% ipython --no-banner

In [1]: import numpy as np

In [2]: np.set_printoptions(precision=1, suppress=True, linewidth=140, floatmode="fixed")

In [3]: M = np.loadtxt("test18.csv", delimiter=",")

In [4]: M
Out[4]: 
array([[ 12.2,  17.3, -13.3,  -0.9],
       [ 11.3,  -1.6, -11.1,  15.5],
       [ 12.4,  -1.8,  -9.4,  15.2],
       [ 13.6,  16.1, -11.7,  -0.5],
       [ 11.1,  -2.1, -12.4,  15.7],
       [ 13.2,  15.8, -12.4,  -2.6],
       [ 11.4,  14.6, -12.6,  -2.2],
       [ 12.1,  15.5, -12.7,  -1.8],
       [ 13.0,  16.3, -13.7,  -3.3],
       [ 13.0,  -2.8, -11.5,  16.5],
       [ 12.8,  15.2, -12.1,  -0.4],
       [  9.9,   0.5, -10.2,  16.2],
       [ 12.2,  -2.0,  -9.0,  16.5],
       [ 12.1,  -1.7, -10.9,  15.3],
       [ 11.4,  -1.2,  -9.5,  15.6],
       [ 10.5,  -2.5,  -8.6,  16.2],
       [ 11.2,  -2.0,  -9.9,  15.5],
       [ 12.2,  -2.7, -11.6,  17.5],
       [ 15.1,  16.9, -14.3,  -3.3],
       [ 11.5,  -2.6,  -9.1,  15.7],
       [ 13.0,  15.9, -13.3,  -2.8],
       [ 12.4,  -1.6,  -8.9,  16.9],
       [ 13.9,  15.5, -15.5,  -1.1],
       [ 14.1,  16.1, -13.5,  -0.8],
       [ 11.7,  -1.6, -10.7,  15.8],
       [ 13.8,  16.4, -11.8,  -2.6],
       [ 13.6,  -1.2, -10.6,  13.6],
       [ 12.4,  -3.6, -12.3,  16.0]])

In [5]: A2 = np.c_[M[:, :2] @ np.array([[-3, 5], [7, 3]]), np.array([0, 0, 0, 3, 3, 1, 3, 1, 1, 1, 2, 2, 1, 2, 2, 1, 0, 0, 3, 1, 2, 1, 0, 3, 3, 0, 0, 2])]

In [6]: A2
Out[6]: 
array([[ 84.5, 112.9,   0.0],
       [-45.1,  51.7,   0.0],
       [-49.8,  56.6,   0.0],
       [ 71.9, 116.3,   3.0],
       [-48.0,  49.2,   3.0],
       [ 71.0, 113.4,   1.0],
       [ 68.0, 100.8,   3.0],
       [ 72.2, 107.0,   1.0],
       [ 75.1, 113.9,   1.0],
       [-58.6,  56.6,   1.0],
       [ 68.0, 109.6,   2.0],
       [-26.2,  51.0,   2.0],
       [-50.6,  55.0,   1.0],
       [-48.2,  55.4,   2.0],
       [-42.6,  53.4,   2.0],
       [-49.0,  45.0,   1.0],
       [-47.6,  50.0,   0.0],
       [-55.5,  52.9,   0.0],
       [ 73.0, 126.2,   3.0],
       [-52.7,  49.7,   1.0],
       [ 72.3, 112.7,   2.0],
       [-48.4,  57.2,   1.0],
       [ 66.8, 116.0,   0.0],
       [ 70.4, 118.8,   3.0],
       [-46.3,  53.7,   3.0],
       [ 73.4, 118.2,   0.0],
       [-49.2,  64.4,   0.0],
       [-62.4,  51.2,   2.0]])

In [7]: np.linalg.matrix_rank(np.c_[M, A2])
Out[7]: np.int64(5)

In [8]: np.round(np.linalg.lstsq(M, A2[:, 0])[0], 1) + 0
Out[8]: array([-3.0,  7.0,  0.0,  0.0])

In [9]: np.linalg.matrix_rank(A2)
Out[9]: np.int64(3)

In [10]: cen = M - M.mean(axis=0)

In [11]: U, sig, Vh = np.linalg.svd(cen, full_matrices=False)

In [12]: round(float((sig ** 2).sum() ** 2 / (sig ** 4).sum()), 1)
Out[12]: 1.0

In [13]: np.abs(U[:, 0]).argmax()
Out[13]: np.int64(18)

In [14]: np.round(sig ** 2 / (sig ** 2).sum(), 1) + 0
Out[14]: array([1.0, 0.0, 0.0, 0.0])

In [15]: np.round(cen.mean(axis=0), 1) + 0
Out[15]: array([0.0, 0.0, 0.0, 0.0])

In [16]: np.abs(Vh[0]).argmax()
Out[16]: np.int64(1)

In [17]: np.linalg.matrix_rank(cen)
Out[17]: np.int64(4)

In [18]: Vh[0] * np.sign(Vh[0, np.abs(Vh[0]).argmax()])
Out[18]: array([ 0.1,  0.7, -0.1, -0.7])

In [19]: sig
Out[19]: array([66.6,  6.3,  4.5,  3.9])

In [20]: A2 = M / np.sqrt((M ** 2).mean(axis=1, keepdims=True))

In [21]: A2[15]
Out[21]: array([ 1.0, -0.2, -0.8,  1.5])

In [22]: np.linalg.matrix_rank(M - M.mean(axis=1, keepdims=True))
Out[22]: np.int64(3)

In [23]: C2 = np.cov(M, rowvar=False)

In [24]: np.median(M, axis=0)
Out[24]: array([ 12.3,  -1.2, -11.6,  15.2])

In [25]: C2
Out[25]: 
array([[  1.4,   6.2,  -1.2,  -6.4],
       [  6.2,  81.8, -12.2, -80.6],
       [ -1.2, -12.2,   3.2,  12.3],
       [ -6.4, -80.6,  12.3,  80.6]])

In [26]: np.corrcoef(M.T)
Out[26]: 
array([[ 1.0,  0.6, -0.6, -0.6],
       [ 0.6,  1.0, -0.8, -1.0],
       [-0.6, -0.8,  1.0,  0.8],
       [-0.6, -1.0,  0.8,  1.0]])

In [27]: m1 = np.loadtxt("a.csv", delimiter=",")

In [28]: m1
Out[28]: 
array([[-2.0, -1.0,  1.0, -1.0],
       [-1.0,  0.0,  0.0,  1.0],
       [ 1.0,  0.0,  2.0,  0.0],
       [-1.0,  1.0,  0.0, -2.0]])

In [29]: vals, vecs = np.linalg.eigh(m1)

In [30]: np.linalg.eigvalsh(m1 @ m1)
Out[30]: array([0.8, 4.3, 5.3, 9.6])

In [31]: vals.sum(), np.trace(m1)
Out[31]: (np.float64(-2.0), np.float64(-2.0))

In [32]: np.linalg.svd(m1, compute_uv=False)
Out[32]: array([3.1, 2.3, 2.1, 0.9])

In [33]: np.round(vecs.T @ m1 @ vecs, 1) + 0
Out[33]: 
array([[-3.1,  0.0,  0.0,  0.0],
       [ 0.0, -2.1,  0.0,  0.0],
       [ 0.0,  0.0,  0.9,  0.0],
       [ 0.0,  0.0,  0.0,  2.3]])

In [34]: np.round(vecs @ np.diag(vals) @ vecs.T, 1) + 0
Out[34]: 
array([[-2.0, -1.0,  1.0, -1.0],
       [-1.0,  0.0,  0.0,  1.0],
       [ 1.0,  0.0,  2.0,  0.0],
       [-1.0,  1.0,  0.0, -2.0]])

In [35]: J = np.load("layer7.npy")

In [36]: J
Out[36]: 
array([[-1, -1, -1],
       [-1, -2, -2],
       [-1, -2, -3]])

In [37]: A2 = np.linalg.inv(J)

In [38]: np.allclose(A2, J.T)
Out[38]: False

In [39]: np.linalg.det(J) * A2
Out[39]: 
array([[ 2.0, -1.0,  0.0],
       [-1.0,  2.0, -1.0],
       [ 0.0, -1.0,  1.0]])

In [40]: A2
Out[40]: 
array([[-2.0,  1.0, -0.0],
       [ 1.0, -2.0,  1.0],
       [-0.0,  1.0, -1.0]])

In [41]: round(float(np.linalg.det(J) * np.linalg.det(A2)), 1)
Out[41]: 1.0

In [42]: vals, vecs = np.linalg.eigh(J)

In [43]: vec = np.array([3, 0, 2])

In [44]: round(vec @ J @ vec / (vec @ vec), 1), np.round(vals[0], 1), np.round(vals[-1], 1)
Out[44]: (np.float64(-2.5), np.float64(-5.0), np.float64(-0.3))

In [45]: vec @ J @ vec
Out[45]: np.int64(-33)

In [46]: vecs * np.abs(vals) @ vecs.T
Out[46]: 
array([[1.0, 1.0, 1.0],
       [1.0, 2.0, 2.0],
       [1.0, 2.0, 3.0]])

In [47]: np.linalg.eigvalsh(J[1:, 1:])
Out[47]: array([-4.6, -0.4])

In [48]: vecs * np.maximum(vals, 0) @ vecs.T
Out[48]: 
array([[0.0, 0.0, 0.0],
       [0.0, 0.0, 0.0],
       [0.0, 0.0, 0.0]])

In [49]: round(np.linalg.eigvalsh(J).min(), 1)
Out[49]: np.float64(-5.0)

In [50]: np.all(np.linalg.eigvalsh(J) > 0)
Out[50]: np.False_

In [51]: np.round(np.linalg.det(J.T), 1)
Out[51]: np.float64(-1.0)

In [52]: np.einsum("ij,ji->", J, J)
Out[52]: np.int64(26)

In [53]: round(np.linalg.det(J[::-1]), 1)
Out[53]: np.float64(1.0)

In [54]: np.round(np.linalg.eigvals(J).sum().real, 1)
Out[54]: np.float64(-6.0)

In [55]: np.einsum("ii->", J)
Out[55]: np.int64(-6)

In [56]: np.linalg.eigvals(J)
Out[56]: array([-5.0, -0.6, -0.3])
